In [1]: import numpy as np

In [2]: np.set_printoptions(precision=2, suppress=True, linewidth=120)

In [3]: data = np.array([[1.47, -0.24, -2.61, -0.08],
   ...:     [1.45, 1.28, 0.82, 2.14],
   ...:     [-1.51, 2.41, 0.78, -0.53],
   ...:     [1.09, 1.81, -2.05, -0.59],
   ...:     [2.0, 1.48, -1.07, -1.29],
   ...:     [0.97, -0.77, -2.27, -1.52],
   ...:     [-1.33, 1.87, 0.67, 1.82],
   ...:     [-0.02, 1.82, -1.89, 1.45],
   ...:     [0.86, -2.1, 0.94, -1.73],
   ...:     [-0.97, 2.6, -0.44, 1.04],
   ...:     [0.06, 0.0, -1.45, 2.63],
   ...:     [2.71, 0.5, 1.0, -0.63],
   ...:     [-1.69, -0.21, -2.29, -0.93]])

In [4]: vec = np.array([3, 2, 0, 0])

In [5]: y = data @ vec

In [6]: print(y)
[ 3.93  6.91  0.29  6.89  8.96  1.37 -0.25  3.58 -1.62  2.29  0.18  9.13 -5.49]

In [7]: np.linalg.solve(data, y)
LinAlgError: Last 2 dimensions of the array must be square


In [8]: print(np.round(np.linalg.pinv(data) @ data, 2) + 0)
[[1. 0. 0. 0.]
 [0. 1. 0. 0.]
 [0. 0. 1. 0.]
 [0. 0. 0. 1.]]

In [9]: rng = np.random.default_rng(463)

In [10]: y = y + 0.1 * rng.normal(size=13)

In [11]: print(y)
[ 3.88  6.88  0.24  6.72  9.02  1.36 -0.38  3.6  -1.57  2.26  0.37  9.12 -5.5 ]

In [12]: c, *_ = np.linalg.lstsq(data, y)

In [13]: print(c.round(2) + 0)
[3.01 1.97 0.   0.02]

In [14]: print([round(float(np.linalg.norm(np.linalg.solve(data.T @ data + lam * np.eye(4), data.T @ y))), 2) for lam in (0, 1, 10, 100)])
[3.59, 3.45, 2.55, 0.73]

In [15]: print(round(float(np.linalg.norm(y - data @ c)), 2))
0.26

In [16]: G = np.cov(data, rowvar=False)

In [17]: print(np.argsort(-data.std(axis=0).round(6), kind="stable"))
[3 2 0 1]

In [18]: print(np.median(data, axis=0))
[ 0.86  1.28 -1.07 -0.53]

In [19]: print(np.linalg.eigvalsh(G)[::-1])
[3.5  2.07 1.51 1.17]

In [20]: print(data.std(axis=0))
[1.37 1.34 1.37 1.43]

In [21]: print(np.corrcoef(data.T))
[[ 1.   -0.3   0.01 -0.26]
 [-0.3   1.    0.15  0.42]
 [ 0.01  0.15  1.    0.12]
 [-0.26  0.42  0.12  1.  ]]

In [22]: print(np.polyfit(data[:, 0], data[:, 3], 1))
[-0.27  0.24]

In [23]: print(np.round(np.corrcoef(data[:, 0], data[:, 3])[0, 1], 2))
-0.26

In [24]: basis = np.array([[3, 0, 2], [0, 2, 2]])

In [25]: mat = np.repeat(basis, 43 // 2, axis=0)

In [26]: mat = mat + 0.02 * rng.normal(size=mat.shape)

In [27]: print(mat.round(2) + 0)
[[ 3.02  0.    1.99]
 [ 2.96 -0.01  1.99]
 [ 3.02 -0.01  1.99]
 [ 2.99  0.01  2.02]
 [ 2.99 -0.01  1.96]
 [ 3.01  0.    1.99]
 [ 3.    0.02  1.98]
 [ 3.02 -0.04  2.02]
 [ 2.98  0.01  2.  ]
 [ 2.98 -0.03  2.01]
 [ 3.   -0.01  2.04]
 [ 2.98 -0.01  2.01]
 [ 2.99  0.01  2.03]
 [ 3.02 -0.04  2.  ]
 [ 2.99  0.    2.01]
 [ 2.97  0.01  2.04]
 [ 3.01  0.    2.03]
 [ 3.    0.    2.  ]
 [ 3.02  0.02  1.99]
 [ 2.95 -0.02  2.02]
 [ 2.98  0.02  1.98]
 [ 0.    1.96  2.02]
 [ 0.02  1.97  1.97]
 [-0.02  2.03  1.99]
 [-0.04  1.99  1.98]
 [ 0.02  1.99  2.  ]
 [ 0.04  1.98  1.99]
 [ 0.02  2.01  2.01]
 [-0.01  2.    2.01]
 [-0.02  2.03  1.99]
 [-0.01  2.01  2.  ]
 [ 0.    2.03  2.  ]
 [ 0.    1.98  1.98]
 [ 0.02  2.03  2.  ]
 [-0.02  1.98  2.02]
 [-0.01  2.    2.02]
 [ 0.    2.02  1.98]
 [-0.05  1.96  2.04]
 [-0.03  1.98  1.97]
 [ 0.02  2.01  2.01]
 [-0.01  2.03  1.98]
 [ 0.02  2.01  1.97]]

In [28]: u, g = mat[25], mat[24]

In [29]: print(round(u @ g, 2))
7.93

In [30]: p = (u @ g) / (u @ u) * u

In [31]: print(g - p)
[-0.06  0.01 -0.01]

In [32]: print(round(float(np.linalg.norm(u + g) ** 2 + np.linalg.norm(u - g) ** 2), 2))
31.71

In [33]: print(np.linalg.matrix_rank(np.outer(u, g)))
1

In [34]: left, sv, Vh = np.linalg.svd(mat, full_matrices=False)

In [35]: print(round(float(np.sqrt((sv ** 2).sum())), 2), np.round(np.linalg.norm(mat), 2))
20.98 20.98

In [36]: print((sv > 1e-8).sum())
3

In [37]: print(np.cumsum(sv ** 2) / np.sum(sv ** 2))
[0.72 1.   1.  ]

In [38]: print(np.abs(left[:, 0]).round(6).argmax())
16

In [39]: print(np.allclose(left * sv @ Vh, mat))
True

In [40]: print(sv)
[17.86 11.02  0.14]

In [41]: D = np.linalg.norm(mat[:, None] - mat[None], axis=-1)

In [42]: print(np.linalg.norm(mat, axis=1))
[3.61 3.56 3.62 3.61 3.57 3.61 3.6  3.63 3.59 3.59 3.63 3.59 3.61 3.62 3.6  3.6  3.63 3.6  3.62 3.57 3.58 2.81 2.79
 2.84 2.81 2.82 2.81 2.84 2.83 2.84 2.84 2.85 2.79 2.85 2.83 2.85 2.83 2.83 2.8  2.85 2.84 2.82]

In [43]: print(D[41].round(6).argsort(kind="stable")[:4])
[41 36 27 26]

In [44]: print(D.mean(axis=1).argmax())
13

In [45]: print(np.unravel_index(D.round(6).argmax(), D.shape))
(np.int64(13), np.int64(29))

In [46]: print(np.flatnonzero(D[41] < D.mean() / 2))
[21 22 23 24 25 26 27 28 29 30 31 32 33 34 35 36 37 38 39 40 41]

In [47]: feats = np.load("test16.npy")

In [48]: print(feats)
[[-1  0  0  0  0  0  0  0  0]
 [ 0 -1  0  0  0  0  0  0  0]
 [ 0  0 -2  0  0  0  0  0  0]
 [ 0  0  0 -3  0  0  0  0  0]
 [ 0  0  0  0  3  0  0  0  0]
 [ 0  0  0  0  0 -1  0  0  0]
 [ 0  0  0  0  0  0 -3  0  0]
 [ 0  0  0  0  0  0  0  0  0]
 [ 0  0  0  0  0  0  0  0  1]]

In [49]: # null space of dimension 1

In [50]: print(np.round(np.trace(np.linalg.pinv(feats) @ feats), 2))
8.0

In [51]: print(np.allclose(feats[:-1].T @ np.linalg.lstsq(feats[:-1].T, feats[-1])[0], feats[-1]))
False

In [52]: print(np.linalg.lstsq(feats[:-1].T, feats[-1])[2])
7

In [53]: r = np.linalg.matrix_rank(feats)

In [54]: print(r)
8

In [55]: null = np.linalg.svd(feats)[2][r:].T

In [56]: print([int(np.linalg.matrix_rank(feats[:, :j + 1])) for j in range(9)])
[1, 2, 3, 4, 5, 6, 7, 7, 8]

In [57]: print(null.shape)
(9, 1)

In [58]: print(feats @ null)
[[0.]
 [0.]
 [0.]
 [0.]
 [0.]
 [0.]
 [0.]
 [0.]
 [0.]]

In [59]: print(null[:, 0] / null[np.abs(null[:, 0]).round(6).argmax(), 0])
[0. 0. 0. 0. 0. 0. 0. 1. 0.]

In [60]: print([int(np.linalg.matrix_rank(np.delete(feats, i, axis=0))) for i in range(9)])
[7, 7, 7, 7, 7, 7, 7, 8, 7]

In [61]: F = np.loadtxt("sample3.csv", delimiter=",")

In [62]: print(F)
[[ 0.1 -1.  -0.4]
 [ 0.1 -0.4  1.4]
 [-0.1 -0.8 -0.5]
 [ 0.7 -2.5  0.9]
 [ 0.6  0.  -0.3]
 [-0.1 -2.2  1.1]
 [ 0.   0.2 -0.4]
 [ 0.  -1.5 -0.5]
 [-1.1  0.3 -0.2]
 [ 0.6  0.7 -0.4]
 [ 0.7 -1.5  0.4]
 [ 1.5 -0.6  0. ]
 [ 0.   0.4  0.3]
 [-0.4 -0.8  1.1]
 [ 0.9  0.5 -0.1]
 [ 0.4 -1.  -1.1]
 [-0.5 -0.8  0.4]
 [ 0.6  0.1 -2.8]
 [ 0.  -1.   0.1]]

In [63]: D = np.linalg.norm(F[:, None] - F[None], axis=-1)

In [64]: print(np.unravel_index(D.round(6).argmax(), D.shape))
(np.int64(5), np.int64(17))

In [65]: print(D[9].round(6).argsort(kind="stable")[:4])
[ 9 14  4  6]

In [66]: Xs = F - F.mean(axis=1)
ValueError: operands could not be broadcast together with shapes (19,3) (19,) 


In [67]: Xs = F - F.mean(axis=0)

In [68]: left, sv, Vh = np.linalg.svd(Xs, full_matrices=False)

In [69]: print(sv)
[4.59 3.14 2.35]

In [70]: print(np.abs(Vh[-1]))
[0.94 0.19 0.28]

In [71]: print(np.round(Xs.mean(axis=0), 2) + 0)
[0. 0. 0.]

In [72]: print(np.searchsorted(np.cumsum(sv ** 2) / (sv ** 2).sum(), 0.9) + 1)
3

In [73]: basis = F[[8, 16]].astype(float)

In [74]: for _ in range(7):
    ...:     lab = np.linalg.norm(F[:, None] - basis, axis=-1).argmin(axis=1)
    ...:     basis = np.array([F[lab == j].mean(axis=0) for j in range(2)])
    ...: 

In [75]: print(lab)
[1 1 1 1 0 1 0 1 0 0 1 1 0 1 0 1 1 0 1]

In [76]: print(np.bincount(lab))
[ 7 12]

In [77]: print(basis)
[[ 0.23  0.31 -0.56]
 [ 0.2  -1.18  0.24]]

In [78]: Xs = (data - data.mean(axis=0)) / data.std(axis=0)

In [79]: print(np.argwhere(np.abs(Xs) > 2))
[[8 1]]

In [80]: print(Xs.std(axis=0))
[1. 1. 1. 1.]

In [81]: c = np.linalg.lstsq(np.delete(Xs, 3, axis=1), Xs[:, 3])[0]

In [82]: print(np.abs(c).argmax())
1

In [83]: print(c)
[-0.15  0.37  0.07]

In [84]: print(round(1 - np.var(Xs[:, 3] - np.delete(Xs, 3, axis=1) @ c), 2))
0.2

In [85]: K = np.array([[16, 14, 17, 12, 11, 5, 9, 14],
    ...:     [14, 17, 16, 10, 9, 4, 7, 13],
    ...:     [17, 16, 23, 13, 13, 10, 11, 19],
    ...:     [12, 10, 13, 12, 8, 5, 4, 10],
    ...:     [11, 9, 13, 8, 13, 7, 9, 13],
    ...:     [5, 4, 10, 5, 7, 13, 8, 12],
    ...:     [9, 7, 11, 4, 9, 8, 15, 12],
    ...:     [14, 13, 19, 10, 13, 12, 12, 20]])

In [86]: print(K)
[[16 14 17 12 11  5  9 14]
 [14 17 16 10  9  4  7 13]
 [17 16 23 13 13 10 11 19]
 [12 10 13 12  8  5  4 10]
 [11  9 13  8 13  7  9 13]
 [ 5  4 10  5  7 13  8 12]
 [ 9  7 11  4  9  8 15 12]
 [14 13 19 10 13 12 12 20]]

In [87]: # symmetric, so the eigenvalues are real

In [88]: lab = rng.permutation(8)

In [89]: print(lab)
[7 1 6 3 2 0 4 5]

In [90]: M2 = K[lab][:, lab]

In [91]: print(M2)
[[20 13 12 10 19 14 13 12]
 [13 17  7 10 16 14  9  4]
 [12  7 15  4 11  9  9  8]
 [10 10  4 12 13 12  8  5]
 [19 16 11 13 23 17 13 10]
 [14 14  9 12 17 16 11  5]
 [13  9  9  8 13 11 13  7]
 [12  4  8  5 10  5  7 13]]

In [92]: print(np.trace(M2))
129

In [93]: print(np.round(np.linalg.det(M2), 2), round(np.linalg.det(K[lab]), 2))
128261.0 128261.0

In [94]: print(np.allclose(M2, K))
False

In [95]: Q, Rm = np.linalg.qr(K)

In [96]: print(np.round(Q.T @ Q, 2) + 0)
[[1. 0. 0. 0. 0. 0. 0. 0.]
 [0. 1. 0. 0. 0. 0. 0. 0.]
 [0. 0. 1. 0. 0. 0. 0. 0.]
 [0. 0. 0. 1. 0. 0. 0. 0.]
 [0. 0. 0. 0. 1. 0. 0. 0.]
 [0. 0. 0. 0. 0. 1. 0. 0.]
 [0. 0. 0. 0. 0. 0. 1. 0.]
 [0. 0. 0. 0. 0. 0. 0. 1.]]

In [97]: print(np.trace(Q @ Q.T))
8.0

In [98]: print(np.abs(np.diag(Rm)))
[36.17  4.67  5.85  4.3   4.2   4.18  1.82  0.95]

In [99]: print(Q @ Rm)
[[16. 14. 17. 12. 11.  5.  9. 14.]
 [14. 17. 16. 10.  9.  4.  7. 13.]
 [17. 16. 23. 13. 13. 10. 11. 19.]
 [12. 10. 13. 12.  8.  5.  4. 10.]
 [11.  9. 13.  8. 13.  7.  9. 13.]
 [ 5.  4. 10.  5.  7. 13.  8. 12.]
 [ 9.  7. 11.  4.  9.  8. 15. 12.]
 [14. 13. 19. 10. 13. 12. 12. 20.]]

In [100]: Q, vecs = np.linalg.qr(K[:, :1])[0], np.linalg.qr(K[:, 1:])[0]

In [101]: sv = np.linalg.svd(Q.T @ vecs, compute_uv=False)

In [102]: print(sv)
[1.]

In [103]: print(round(np.linalg.norm(Q @ Q.T - vecs @ vecs.T, 2), 2))
1.0

In [104]: print(np.degrees(np.arccos(sv.clip(0, 1))))
[0.58]

In [105]: vec = np.array([2, 3, 3, 2, 0, 2, 0, 0])

In [106]: h1 = np.maximum(K @ vec, 0)

In [107]: print(h1)
[159 155 197 127 118  88  96 168]

In [108]: print(K * (h1 > 1e-9)[:, None])
[[16 14 17 12 11  5  9 14]
 [14 17 16 10  9  4  7 13]
 [17 16 23 13 13 10 11 19]
 [12 10 13 12  8  5  4 10]
 [11  9 13  8 13  7  9 13]
 [ 5  4 10  5  7 13  8 12]
 [ 9  7 11  4  9  8 15 12]
 [14 13 19 10 13 12 12 20]]

In [109]: print(np.flatnonzero(h1 > 1e-9))
[0 1 2 3 4 5 6 7]

In [110]: print(np.maximum(K @ (3 * vec), 0))
[477 465 591 381 354 264 288 504]

In [111]: print(K.T @ h1)
[14541 13553 18027 10991 11919  8774 10413 16356]

In [112]: M2 = np.array([[4, 4, 9, 6]])

In [113]: X = np.block([[np.zeros((1, 1)), M2], [M2.T, np.zeros((4, 4))]])

In [114]: print(X)
[[0. 4. 4. 9. 6.]
 [4. 0. 0. 0. 0.]
 [4. 0. 0. 0. 0.]
 [9. 0. 0. 0. 0.]
 [6. 0. 0. 0. 0.]]

In [115]: # column 2 repeats column 1

In [116]: theta = np.radians(30)

In [117]: Rm = np.eye(5)

In [118]: Rm[0, 0] = Rm[4, 4] = np.cos(theta)

In [119]: Rm[0, 4], Rm[4, 0] = -np.sin(theta), np.sin(theta)

In [120]: print(Rm)
[[ 0.87  0.    0.    0.   -0.5 ]
 [ 0.    1.    0.    0.    0.  ]
 [ 0.    0.    1.    0.    0.  ]
 [ 0.    0.    0.    1.    0.  ]
 [ 0.5   0.    0.    0.    0.87]]

In [121]: M2 = X @ Rm.T

In [122]: print(np.round(np.linalg.svd(X, compute_uv=False), 2) + 0, np.round(np.linalg.svd(M2, compute_uv=False), 2) + 0)
[12.21 12.21  0.    0.    0.  ] [12.21 12.21  0.    0.    0.  ]

In [123]: print(np.round(np.linalg.det(Rm), 2), round(float(np.trace(Rm)), 2))
1.0 4.73

In [124]: print(np.allclose(np.linalg.norm(X, axis=1), np.linalg.norm(M2, axis=1)))
True

In [125]: print(np.abs(M2 - X).max(axis=0))
[3.  0.  0.  0.  4.5]

In [126]: print(np.round(X @ np.linalg.pinv(X) @ X, 2) + 0)
[[0. 4. 4. 9. 6.]
 [4. 0. 0. 0. 0.]
 [4. 0. 0. 0. 0.]
 [9. 0. 0. 0. 0.]
 [6. 0. 0. 0. 0.]]

In [127]: print(np.abs(np.diag(np.linalg.qr(X)[1])) > 1e-9)
[ True  True False False False]

In [128]: M2 = X / np.linalg.norm(X, axis=1, keepdims=True)

In [129]: G = M2 @ M2.T

In [130]: print(G[2])
[0. 1. 1. 1. 1.]

In [131]: print(G)
[[1. 0. 0. 0. 0.]
 [0. 1. 1. 1. 1.]
 [0. 1. 1. 1. 1.]
 [0. 1. 1. 1. 1.]
 [0. 1. 1. 1. 1.]]

In [132]: print(np.linalg.norm(M2, axis=1))
[1. 1. 1. 1. 1.]

In [133]: print((np.abs(G) > 0.9).astype(int))
[[1 0 0 0 0]
 [0 1 1 1 1]
 [0 1 1 1 1]
 [0 1 1 1 1]
 [0 1 1 1 1]]

In [134]: print(np.round(np.poly(X), 2) + 0)
[   1.    0. -149.    0.    0.    0.]

In [135]: print(np.einsum("ii->", X))
0.0

In [136]: print(round(float(np.linalg.det(X[::-1])), 2))
0.0

In [137]: print(np.round(np.linalg.eigvals(X).sum().real, 2))
-0.0

In [138]: Q, _ = np.linalg.qr(np.array([[-0.5, -2.6, 0.8, 1.1, 0.3, 0.7, -0.8, 1.1, 1.4, 1.3],
     ...:     [0.9, 1.5, -1.2, 0.9, 0.1, 0.4, -0.9, -1.6, -1.3, 0.1],
     ...:     [-1.0, 1.2, 0.3, -1.4, -0.7, 1.1, 0.3, 0.9, 0.1, 0.0],
     ...:     [0.1, -0.1, -1.2, 0.7, -0.4, 0.4, -0.3, -1.2, -1.2, 0.9],
     ...:     [0.4, -0.5, -0.1, -0.5, -0.7, -0.8, 0.8, 0.3, 0.2, 0.8],
     ...:     [0.4, 1.6, -0.2, -1.3, 1.8, 0.3, 1.8, 0.0, 0.4, -0.4],
     ...:     [0.9, 0.6, 0.6, 1.1, -0.7, -2.4, 0.6, 0.2, -0.9, 0.1],
     ...:     [-1.4, 0.7, 1.6, -0.4, -0.8, 0.5, 0.7, 2.0, 1.0, -0.3],
     ...:     [-1.8, 0.4, 0.8, 0.0, -0.2, 1.1, -0.2, -0.7, -1.7, 1.6],
     ...:     [-1.1, 0.2, 0.8, -1.1, -1.2, 0.8, 0.6, 2.3, 0.1, 0.7]]))

In [139]: M = Q[:, :10]

In [140]: print(M.round(2) + 0)
[[-0.16  0.68  0.12 -0.16  0.27  0.42  0.26  0.12  0.12 -0.35]
 [ 0.29 -0.38 -0.25 -0.44 -0.04  0.6   0.01  0.35  0.14  0.09]
 [-0.32 -0.33 -0.1   0.24 -0.23  0.18 -0.19  0.04 -0.11 -0.76]
 [ 0.03  0.03 -0.58 -0.24 -0.21 -0.21  0.61 -0.3  -0.17 -0.15]
 [ 0.13  0.14  0.05  0.35 -0.41 -0.14  0.33  0.73 -0.07  0.05]
 [ 0.13 -0.42  0.1   0.37  0.62  0.    0.49  0.02  0.13 -0.1 ]
 [ 0.29 -0.15  0.62 -0.42 -0.25 -0.26  0.17 -0.09  0.25 -0.34]
 [-0.45 -0.2   0.4  -0.19 -0.05  0.21  0.28 -0.01 -0.61  0.25]
 [-0.58 -0.13 -0.14 -0.37  0.22 -0.42 -0.02  0.4   0.32  0.02]
 [-0.35 -0.07  0.07  0.24 -0.39  0.28  0.24 -0.28  0.61  0.27]]

In [141]: # columns are unit length and at right angles

In [142]: Xs = data - data.mean(axis=0)

In [143]: left, sv, Vh = np.linalg.svd(Xs, full_matrices=False)

In [144]: print(sv)
[6.48 4.98 4.26 3.74]

In [145]: print(sv ** 2 / (sv ** 2).sum())
[0.43 0.25 0.18 0.14]

In [146]: print(np.linalg.matrix_rank(Xs))
4

In [147]: print((np.sign(left[:, 0]) == np.sign(left[0, 0])).astype(int))
[1 0 0 1 1 1 0 0 1 0 0 1 1]
